>>> import numpy as np
>>> np.set_printoptions(suppress=True, linewidth=160)
>>> E = np.loadtxt("x.csv", delimiter=",")
>>> E
array([[ -2.,   1.,   5.,  -1.,   4.,   4.,   5.,  -1.,   2.,  -2.],
       [  0.,  -4.,   3.,  -1.,   2.,  -3.,  -4.,  -5.,  -4.,  -5.],
       [  5.,   1.,   1.,  -2.,  -5.,   5.,  -4.,   2.,   5.,   1.],
       [  5.,  -2.,   0.,  -1.,  -2.,   3.,  -3.,   1.,   5.,  -1.],
       [ -5.,  -3.,   3.,   2.,   0.,   2.,  -5.,   1.,   1.,  -4.],
       [  2.,  -1.,  -1.,   3.,   2.,  -1.,   4.,   5.,   2.,  -2.],
       [  2.,  -2.,   3.,   0.,   5.,   5.,  -4.,  -3.,   5.,   3.],
       [ -5.,   3.,  -3.,   1.,  -5.,  -5.,  -1.,   1.,  -1.,  -4.],
       [ -2.,  -2.,   5.,  -5.,  -5.,  -3.,  -5.,  -4.,  -3.,   4.],
       [  5.,  -3.,   3.,   4.,   3.,   2.,   2.,   3.,  -3.,   1.],
       [  4.,  -1.,   5.,  -4.,  -5.,   2.,   3.,  -1.,   1.,  -5.],
       [  2.,  -2.,   5.,  -4.,   5.,   3.,   0.,   5.,   0.,  -2.],
       [ -2.,  -7.,  11.,  -3.,   8.,  -2.,  -3., -11.,  -6., -12.]])
>>> x0 = np.array([1, 5, 7, 6, 0, 0, 7, 2, 1, 0])
>>> rhs = E @ x0
>>> np.round(np.linalg.pinv(E) @ E, 2) + 0
array([[1., 0., 0., 0., 0., 0., 0., 0., 0., 0.],
       [0., 1., 0., 0., 0., 0., 0., 0., 0., 0.],
       [0., 0., 1., 0., 0., 0., 0., 0., 0., 0.],
       [0., 0., 0., 1., 0., 0., 0., 0., 0., 0.],
       [0., 0., 0., 0., 1., 0., 0., 0., 0., 0.],
       [0., 0., 0., 0., 0., 1., 0., 0., 0., 0.],
       [0., 0., 0., 0., 0., 0., 1., 0., 0., 0.],
       [0., 0., 0., 0., 0., 0., 0., 1., 0., 0.],
       [0., 0., 0., 0., 0., 0., 0., 0., 1., 0.],
       [0., 0., 0., 0., 0., 0., 0., 0., 0., 1.]])
>>> rhs
array([ 67., -47., -14., -25., -19.,  48., -16., -11., -53.,  52.,  30.,  13., -27.])
>>> rng = np.random.default_rng(3960)
>>> rhs = rhs + 0.1 * rng.normal(size=13)
>>> rhs.round(2)
array([ 67.06, -46.89, -14.22, -25.15, -19.05,  47.98, -15.97, -10.96, -52.93,  52.08,  30.01,  12.86, -26.98])
>>> c, *_ = np.linalg.lstsq(E, rhs)
>>> np.round(np.linalg.norm(rhs - E @ c), 2)
np.float64(0.16)
>>> c.round()
array([ 1.,  5.,  7.,  6., -0., -0.,  7.,  2.,  1.,  0.])
>>> M2 = np.c_[E[:, :4] @ np.array([[-1, 2, 3, 1], [-2, -2, -1, -2], [1, -1, 0, -3], [-2, -2, -1, -1]]), np.array([-1, 1, 0, 2, -2, -2, -2, 3, -2, 2, 1, 1, 0])]
>>> M2
array([[  7.,  -9.,  -6., -18.,  -1.],
       [ 13.,   7.,   5.,   0.,   1.],
       [ -2.,  11.,  16.,   2.,   0.],
       [  1.,  16.,  18.,  10.,   2.],
       [ 10., -11., -14., -10.,  -2.],
       [ -7.,   1.,   4.,   4.,  -2.],
       [  5.,   5.,   8.,  -3.,  -2.],
       [ -6., -15., -19.,  -3.,   3.],
       [ 21.,   5.,   1.,  -8.,  -2.],
       [ -4.,   5.,  14.,  -2.,   2.],
       [ 11.,  13.,  17.,  -5.,   1.],
       [ 15.,  11.,  12.,  -5.,   1.],
       [ 33.,   5.,   4., -18.,   0.]])
>>> np.linalg.matrix_rank(np.c_[E, M2])
np.int64(11)
>>> np.round(np.linalg.norm(np.linalg.qr(E)[0].T @ M2, axis=0) ** 2 / ((M2 ** 2).sum(axis=0) + 1e-12), 2)
array([1.  , 1.  , 1.  , 1.  , 0.66])
>>> np.linalg.matrix_rank(M2)
np.int64(5)
>>> np.round(np.linalg.lstsq(E, M2[:, 0])[0], 2) + 0
array([-1., -2.,  1., -2.,  0.,  0.,  0.,  0.,  0.,  0.])
>>> np.round(E.mean(axis=0), 2)
array([ 0.69, -1.69,  3.08, -0.85,  0.54,  0.92, -1.15, -0.54,  0.31, -2.15])
>>> np.round(np.linalg.norm(E), 2)
np.float64(43.3)
>>> np.abs(E).max()
np.float64(12.0)
>>> mat = np.array([[4, 3, -1, -2, -5, -2, -4, 4, -10],
...     [5, -4, -4, 0, 4, 4, -3, 2, 8],
...     [-3, 2, -1, 3, -4, -2, 4, 4, -8],
...     [-5, 5, -3, 1, 0, -3, 2, -4, 0]])
>>> x0 = np.array([-2, -9, 6, -1, -4, -2, 2, 8, 2, 6])
>>> h = np.maximum(E @ x0, 0)
>>> E.T @ h
array([ 416., -484.,  847., -330., -110.,  287., -294.,  360.,    0.,  -80.])
>>> h
array([ 0.,  0., 23., 17., 25., 30.,  0.,  0., 59., 43., 21., 50.,  0.])
>>> np.maximum(E @ (3 * x0), 0)
array([  0.,   0.,  69.,  51.,  75.,  90.,   0.,   0., 177., 129.,  63., 150.,   0.])
>>> M2 = np.array([[8, 1],
...     [5, -5],
...     [-2, 5],
...     [1, 4],
...     [1, 4],
...     [0, 2],
...     [9, -3],
...     [-1, 1],
...     [5, 2]])
>>> np.linalg.matrix_rank(mat @ M2)
np.int64(2)
>>> M2.T @ mat.T
array([[-48,  43, -21,  14],
       [-52,  56, -50, -57]])
>>> np.linalg.matrix_rank(np.vstack([mat, M2.T]))
np.int64(6)
>>> mat @ M2
array([[-48, -52],
       [ 43,  56],
       [-21, -50],
       [ 14, -57]])
>>> np.einsum("ik,kj->ij", mat, M2)
array([[-48, -52],
       [ 43,  56],
       [-21, -50],
       [ 14, -57]])
>>> r0 = np.array([1, 1, 0, 0])
>>> g = np.array([2, 2, 3, 3, 1, 0])
>>> K = r0[:, None] + g[None, :]
>>> K
array([[3, 3, 4, 4, 2, 1],
       [3, 3, 4, 4, 2, 1],
       [2, 2, 3, 3, 1, 0],
       [2, 2, 3, 3, 1, 0]])
>>> left, sv, Vh = np.linalg.svd(K)
>>> sv.round(2) + 0
array([12.77,  1.  ,  0.  ,  0.  ])
>>> M2 = left[:, :2] @ np.diag(sv[:2]) @ Vh[:2]
>>> np.linalg.matrix_rank(M2)
np.int64(2)
>>> np.linalg.matrix_rank(K, rtol=0.05)
np.int64(2)
>>> np.linalg.matrix_rank(K, rtol=0.1)
np.int64(1)
>>> round(float(np.linalg.norm(K, 2) / np.linalg.norm(K)), 2)
1.0
>>> data = np.load("dump.npy")
>>> data
array([[0, 1, 0, 1, 0, 0],
       [1, 0, 0, 0, 1, 0],
       [0, 0, 0, 0, 1, 1],
       [1, 0, 0, 0, 0, 1],
       [0, 1, 1, 0, 0, 1],
       [0, 0, 1, 1, 1, 0]])
>>> w, V = np.linalg.eigh(data)
>>> x0 = np.array([6, -2, 7, -6, 4, -4])
>>> np.round(V * np.maximum(w, 0) @ V.T, 2)
array([[ 0.67,  0.49, -0.03,  0.49,  0.16,  0.16],
       [ 0.49,  0.64,  0.16,  0.19,  0.45,  0.17],
       [-0.03,  0.16,  0.64,  0.16,  0.65,  0.65],
       [ 0.49,  0.19,  0.16,  0.64,  0.17,  0.45],
       [ 0.16,  0.45,  0.65,  0.17,  0.81,  0.64],
       [ 0.16,  0.17,  0.65,  0.45,  0.64,  0.81]])
>>> np.round(V * np.abs(w) @ V.T, 2)
array([[ 1.34, -0.02, -0.07, -0.02,  0.32,  0.32],
       [-0.02,  1.28,  0.32,  0.38, -0.11,  0.34],
       [-0.07,  0.32,  1.27,  0.32,  0.3 ,  0.3 ],
       [-0.02,  0.38,  0.32,  1.28,  0.34, -0.11],
       [ 0.32, -0.11,  0.3 ,  0.34,  1.61,  0.27],
       [ 0.32,  0.34,  0.3 , -0.11,  0.27,  1.61]])
>>> r0 = np.array([-2, 3])
>>> np.polyval(r0, data[4])
array([3, 1, 1, 3, 3, 1])
>>> np.cross(data[4, :3], data[1, :3])
array([ 0,  1, -1])
>>> np.convolve(data[4], r0)
array([ 0, -2,  1,  3,  0, -2,  3])
>>> x0 = np.array([0, 2, 0, 2, 0, -1])
>>> rhs = data @ x0
>>> c, lr = np.zeros(6), 1 / np.linalg.norm(data, 2) ** 2
>>> for i in range(300):
...     c -= lr * data.T @ (data @ c - rhs)
...     if i % 50 == 0: print(i, round(np.linalg.norm(data @ c - rhs), 2))
... 
0 2.49
50 0.01
100 0.0
150 0.0
200 0.0
250 0.0
>>> c.round(2) + 0
array([ 0.,  2.,  0.,  2.,  0., -1.])
>>> M2 = np.array([[1, 9, 2], [6, 2, 8], [6, 8, 8], [7, 1, 6], [2, 7, 9], [7, 2, 7]])
>>> np.einsum("ij->j", data)
array([2, 2, 2, 2, 3, 3])
>>> np.trace(data @ data @ data) // 6
np.int64(1)
>>> data.sum(axis=0)
array([2, 2, 2, 2, 3, 3])
>>> low = np.diag(data.sum(axis=1)) - data
>>> np.linalg.matrix_rank(low)
np.int64(5)
>>> (np.linalg.eigvalsh(low) < 1e-8).sum()
np.int64(1)
>>> np.round(np.linalg.eigvalsh(low), 2) + 0
array([0.  , 1.  , 1.59, 3.  , 4.  , 4.41])
>>> F = np.loadtxt("w.csv", delimiter=",")
>>> F
array([[-2.52, -1.62, -2.17, -0.12, -1.93,  0.91,  0.9 ,  1.01, -0.49, -1.11],
       [-1.74, -0.96, -2.24, -0.06, -1.9 ,  0.81,  1.06,  0.67, -0.97, -1.1 ],
       [-1.99, -0.85, -2.19,  0.12, -2.22,  0.15,  0.99,  1.4 , -1.12, -1.37],
       [-2.44, -1.04, -2.34,  0.26, -2.16,  1.19,  0.76,  0.99, -0.95, -1.42],
       [-1.72, -1.1 , -2.11,  0.25, -2.36,  0.33,  1.19,  1.18, -0.97, -0.91],
       [-1.9 , -0.99, -2.28, -0.3 , -1.98,  0.72,  1.33,  0.94, -0.59, -0.75],
       [-2.11, -0.82, -2.07,  0.35, -1.93,  0.98,  0.89,  1.04, -1.46, -0.89],
       [-1.77, -1.12, -1.86,  0.29, -1.88,  1.18,  0.53,  0.82, -0.59, -0.5 ],
       [-1.79, -1.09, -1.83,  0.29, -2.05,  1.56,  0.81,  0.51, -1.06, -1.15],
       [-2.26, -0.39, -1.64, -0.05, -1.73,  1.  ,  1.15,  1.05, -1.29, -1.2 ],
       [-1.64, -0.65, -2.3 , -0.36, -2.3 ,  1.17,  1.02,  0.75, -0.86, -1.13],
       [-1.92, -0.87, -1.94,  0.33, -2.52,  0.75,  1.34,  0.66, -1.12, -0.62],
       [-2.3 , -1.31, -1.79,  0.01, -1.95,  1.33,  1.13,  1.17, -1.05, -1.02],
       [-2.11, -0.98, -2.06,  2.43, -0.93,  0.58, -2.11,  1.49,  0.82, -1.7 ],
       [-1.99, -0.32, -2.36,  1.81, -1.19,  1.35, -1.98,  2.02,  0.95, -1.68],
       [-1.79, -0.88, -2.25,  1.65, -0.98,  0.63, -1.85,  1.41,  1.  , -2.32],
       [-2.19, -1.32, -1.76,  1.77, -0.96,  0.67, -1.95,  2.43,  0.62, -2.21],
       [-2.08, -1.4 , -1.84,  2.15, -1.2 ,  1.39, -2.05,  2.62,  0.65, -2.08],
       [-2.07, -0.62, -2.11,  1.95, -0.63,  0.63, -1.8 ,  2.31,  1.39, -1.42],
       [-1.79, -0.99, -2.22,  1.97, -0.7 ,  1.03, -1.75,  1.86,  0.86, -2.07],
       [-2.11, -1.21, -1.58,  1.83, -1.28,  1.05, -1.66,  1.99,  1.1 , -2.13],
       [-2.01, -0.36, -2.16,  1.96, -1.11,  1.01, -1.68,  2.18,  1.39, -1.94],
       [-1.87, -0.47, -2.2 ,  2.8 , -0.53,  1.21, -2.41,  1.87,  1.43, -2.11],
       [-2.07, -1.28, -2.09,  2.02, -1.19,  1.05, -2.4 ,  1.89,  0.22, -2.08],
       [-1.62, -0.71, -2.31,  1.86, -1.8 ,  1.1 , -1.71,  1.66,  0.97, -1.51],
       [-1.44, -0.56, -2.1 ,  2.54, -0.65,  1.26, -1.56,  1.65,  1.09, -1.89],
       [ 2.08,  0.88,  2.03, -0.24,  0.63,  2.8 ,  2.12, -0.08,  0.04,  1.77],
       [ 2.24,  1.28,  2.17, -1.93,  1.36,  1.59,  2.15,  1.04,  0.2 ,  1.87],
       [ 1.82,  0.82,  1.99, -0.35,  1.53,  1.98,  1.64,  0.43, -0.13,  2.37],
       [ 2.48,  0.77,  2.34, -1.21,  1.34,  1.97,  1.93, -0.13, -0.04,  1.78],
       [ 2.21,  0.92,  2.27, -0.88,  0.51,  1.99,  2.2 ,  0.21,  0.16,  2.21],
       [ 2.  ,  1.47,  2.36, -0.7 ,  0.9 ,  2.09,  2.01,  0.03, -0.75,  2.43],
       [ 1.74,  1.16,  1.02, -1.47,  0.6 ,  2.  ,  1.96, -0.12, -0.14,  3.04],
       [ 2.11,  1.41,  2.05, -0.84,  0.93,  2.21,  1.87, -0.14,  0.68,  1.86],
       [ 1.86,  0.35,  2.71, -1.05,  0.72,  2.31,  1.9 , -0.2 ,  0.15,  1.97],
       [ 2.27,  0.41,  1.45, -0.98,  0.79,  1.66,  2.16,  0.09, -0.2 ,  2.2 ],
       [ 1.92,  0.87,  2.37, -1.57,  1.25,  2.43,  2.19, -0.12,  0.48,  2.21],
       [ 1.59,  0.87,  2.35, -1.08,  1.04,  1.61,  2.13, -0.06,  0.15,  1.43],
       [ 1.98,  0.54,  2.32, -1.64,  1.3 ,  2.  ,  2.23,  0.01,  0.16,  1.98]])
>>> Q, R = np.linalg.qr(F)
>>> np.round(np.abs(np.diag(R)), 2)
array([12.51,  2.03,  2.59,  5.55,  2.81,  7.07,  2.43,  2.63,  2.16,  2.08])
>>> round(abs(R[0, 0]), 2), np.round(np.linalg.norm(F[:, 0]), 2)
(np.float64(12.51), np.float64(12.51))
>>> round(np.trace(Q @ Q.T), 2)
np.float64(10.0)
>>> np.round(Q.T @ Q, 2) + 0
array([[1., 0., 0., 0., 0., 0., 0., 0., 0., 0.],
       [0., 1., 0., 0., 0., 0., 0., 0., 0., 0.],
       [0., 0., 1., 0., 0., 0., 0., 0., 0., 0.],
       [0., 0., 0., 1., 0., 0., 0., 0., 0., 0.],
       [0., 0., 0., 0., 1., 0., 0., 0., 0., 0.],
       [0., 0., 0., 0., 0., 1., 0., 0., 0., 0.],
       [0., 0., 0., 0., 0., 0., 1., 0., 0., 0.],
       [0., 0., 0., 0., 0., 0., 0., 1., 0., 0.],
       [0., 0., 0., 0., 0., 0., 0., 0., 1., 0.],
       [0., 0., 0., 0., 0., 0., 0., 0., 0., 1.]])
>>> x0 = np.array([-1, -1, 1, -1, 2, 3, 2, -3, 0, -2])
>>> rhs = F @ x0
>>> c, lr = np.zeros(10), 1 / np.linalg.norm(F, 2) ** 2
>>> for i in range(60):
...     c -= lr * F.T @ (F @ c - rhs)
...     if i % 10 == 0: print(i, round(np.linalg.norm(F @ c - rhs), 2))
... 
0 18.62
10 10.28
20 9.55
30 8.94
40 8.38
50 7.87
>>> round(np.linalg.cond(F), 2)
np.float64(19.09)
>>> round(float(np.linalg.norm(F[10] - F[28])), 2)
7.82
>>> round(np.linalg.norm(F, "nuc"), 2)
np.float64(60.95)
>>> round(np.linalg.norm(F, 1), 2), np.round(np.linalg.norm(F, np.inf), 2)
(np.float64(81.23), np.float64(17.46))
